% ipython --no-banner

In [1]: import numpy as np

In [2]: from numpy import linalg as LA

In [3]: np.set_printoptions(precision=2, suppress=True, linewidth=160, floatmode="fixed")

In [4]: K = np.load("w.npy")

In [5]: K
Out[5]: 
array([[-1, -1, -1],
       [ 2, -1,  1],
       [-1, -1,  0],
       [-2,  0, -2],
       [ 2,  2, -2],
       [ 2,  2, -2]])

In [6]: out = np.c_[K[:, :1] @ np.array([[0]]), np.array([2, 3, 2, 3, 3, 2])]

In [7]: out
Out[7]: 
array([[0, 2],
       [0, 3],
       [0, 2],
       [0, 3],
       [0, 3],
       [0, 2]])

In [8]: LA.norm(out - K @ LA.lstsq(K, out)[0], axis=0)
Out[8]: array([0.00, 2.07])

In [9]: LA.norm(LA.qr(K)[0].T @ out, axis=0) ** 2 / ((out ** 2).sum(axis=0) + 1e-12)
Out[9]: array([0.00, 0.89])

In [10]: rk = LA.matrix_rank(out)

In [11]: rk
Out[11]: np.int64(1)

In [12]: null = LA.svd(out)[2][rk:].T

In [13]: [int(LA.matrix_rank(np.delete(out, i, axis=0))) for i in range(6)]
Out[13]: [1, 1, 1, 1, 1, 1]

In [14]: [int(LA.matrix_rank(out[:i])) for i in range(1, len(out) + 1)]
Out[14]: [1, 1, 1, 1, 1, 1]

In [15]: null[:, 0] / null[np.abs(null[:, 0]).round(6).argmax(), 0]
Out[15]: array([ 1.00, -0.00])

In [16]: LA.matrix_rank(out.T @ out), LA.matrix_rank(out @ out.T)
Out[16]: (np.int64(1), np.int64(1))

In [17]: np.allclose(out @ null, 0)
Out[17]: True

In [18]: A = np.load("mat.npy")

In [19]: A
Out[19]: 
array([[ 1,  2,  0,  0,  1,  2,  1,  1,  0,  1],
       [ 2,  1,  1,  2,  0,  1,  1,  0,  1,  0],
       [ 1,  1,  2,  1,  0,  1,  1,  1,  0,  0],
       [ 1,  0,  2,  0,  0,  2,  2,  1,  2,  2],
       [-5, -1, -3, -6,  1, -1, -2,  1, -3,  1]])

In [20]: x0 = np.array([1, 3, -2, 0, -1, -3, 3, 3, 2, 2])

In [21]: A * x0
Out[21]: 
array([[ 1,  6,  0,  0, -1, -6,  3,  3,  0,  2],
       [ 2,  3, -2,  0,  0, -3,  3,  0,  2,  0],
       [ 1,  3, -4,  0,  0, -3,  3,  3,  0,  0],
       [ 1,  0, -4,  0,  0, -6,  6,  3,  4,  4],
       [-5, -3,  6,  0, -1,  3, -6,  3, -6,  2]])

In [22]: (A * x0).sum(axis=1)
Out[22]: array([ 8,  5,  3,  8, -7])

In [23]: left, sv, Vt = LA.svd(A)

In [24]: vecs = Vt[:(sv > 1e-8).sum()]

In [25]: rng = np.random.default_rng(6749)

In [26]: x0 = A[2] + -3 * A[3] + rng.integers(2) * np.eye(10)[6]

In [27]: x0
Out[27]: array([-2.00,  1.00, -4.00,  1.00,  0.00, -5.00, -5.00, -2.00, -6.00, -6.00])

In [28]: round(float(LA.norm(x0 - vecs.T @ vecs @ x0)), 2)
Out[28]: 0.0

In [29]: np.diag(vecs.T @ vecs)
Out[29]: array([0.36, 0.51, 0.77, 0.52, 0.14, 0.33, 0.18, 0.29, 0.52, 0.38])

In [30]: LA.matrix_rank(np.vstack([A, x0]))
Out[30]: np.int64(4)

In [31]: out = A + rng.integers(-2, 3, (5, 4)) @ rng.integers(-2, 3, (4, 10))

In [32]: out
Out[32]: 
array([[  1,   4,   2,   2,   7,   0,   3,  -5,  -6,   9],
       [  2,   3,   7,  -2,   0,   3,   3,  -4,  -5,   6],
       [  5,   4,   1,  -3,  -5,  -2,   2,   4,   3,  -3],
       [ -3,   6,   8,  -8,  -4,   4,   4,  -1,  -4,  10],
       [-13,   2,  -4,  -7,   0,   0,  -3,   2,  -4,   5]])

In [33]: LA.matrix_rank(out - A, tol=1e-8)
Out[33]: np.int64(4)

In [34]: np.round(LA.svd(out - A, compute_uv=False), 2) + 0
Out[34]: array([22.64, 13.66,  9.70,  5.53,  0.00])
